$ python3 -q
>>> import numpy as np
>>> np.set_printoptions(precision=3, suppress=True, linewidth=120, floatmode="fixed")
>>> A = np.load("dump.npy")
>>> print(A)
[[ 2  0  2  0]
 [ 0 -2  0 -2]
 [ 2  0  2  0]
 [ 0 -2  0 -2]]
>>> print(round(np.linalg.norm(A[1], 1), 3), round(np.linalg.norm(A[1], np.inf), 3))
4.0 2.0
>>> print(round(np.linalg.norm(A, "nuc"), 3))
8.0
>>> A[1] @ A[3]
np.int64(8)
>>> print(np.linalg.norm(A, axis=1))
[2.828 2.828 2.828 2.828]
>>> hat = np.triu(np.array([[1, -1, 0, -1], [-1, 0, -1, 2], [-1, 2, -1, 2], [1, 1, 2, 0]]), 1) + np.eye(4)
>>> A2 = hat @ A @ np.linalg.inv(hat)
>>> np.round(np.linalg.det(A2), 3)
np.float64(0.0)
>>> np.trace(A2), np.trace(A)
(np.float64(0.0), np.int64(0))
>>> np.round(np.poly(A2), 3) + 0
array([  1.000,   0.000, -16.000,   0.000,   0.000])
>>> evals, evecs = np.linalg.eigh(A)
>>> x0 = np.array([-2, -1, 3, -3])
>>> evecs * np.abs(evals) @ evecs.T
array([[2.000, 0.000, 2.000, 0.000],
       [0.000, 2.000, 0.000, 2.000],
       [2.000, 0.000, 2.000, 0.000],
       [0.000, 2.000, 0.000, 2.000]])
>>> np.linalg.eigvalsh(A[1:, 1:])
array([-4.000,  0.000,  2.000])
>>> arr = np.load("case0.npy")
>>> arr
array([[ 0.900,  0.558, -0.686],
       [-0.831, -0.470,  0.592],
       [ 0.686,  0.345, -0.446],
       [-0.070, -0.030,  0.040],
       [ 0.336,  0.149, -0.197],
       [ 0.721,  0.371, -0.478],
       [ 0.070,  0.030, -0.040],
       [-0.721, -0.371,  0.478],
       [ 0.454,  0.207, -0.273],
       [ 0.273,  0.119, -0.159],
       [-0.336, -0.149,  0.197],
       [ 0.686,  0.345, -0.446],
       [ 0.558,  0.264, -0.345],
       [ 0.207,  0.090, -0.119],
       [-0.604, -0.291,  0.380],
       [-0.923, -0.598,  0.726],
       [ 0.397,  0.178, -0.235],
       [-0.454, -0.207,  0.273],
       [-0.686, -0.345,  0.446],
       [-0.139, -0.060,  0.080],
       [ 0.273,  0.119, -0.159]])
>>> x0 = np.array([-1, 2, -1])
>>> y = arr @ x0
>>> beta, lr = np.zeros(3), 1 / np.linalg.norm(arr, 2) ** 2
>>> for i in range(40):
...     beta -= lr * arr.T @ (arr @ beta - y)
...     if i % 10 == 0: print(i, round(np.linalg.norm(arr @ beta - y), 3))
... 
0 0.419
10 0.407
20 0.396
30 0.384
>>> np.round(np.linalg.cond(arr), 3)
np.float64(775.704)
>>> beta
array([ 0.267,  0.383, -0.414])
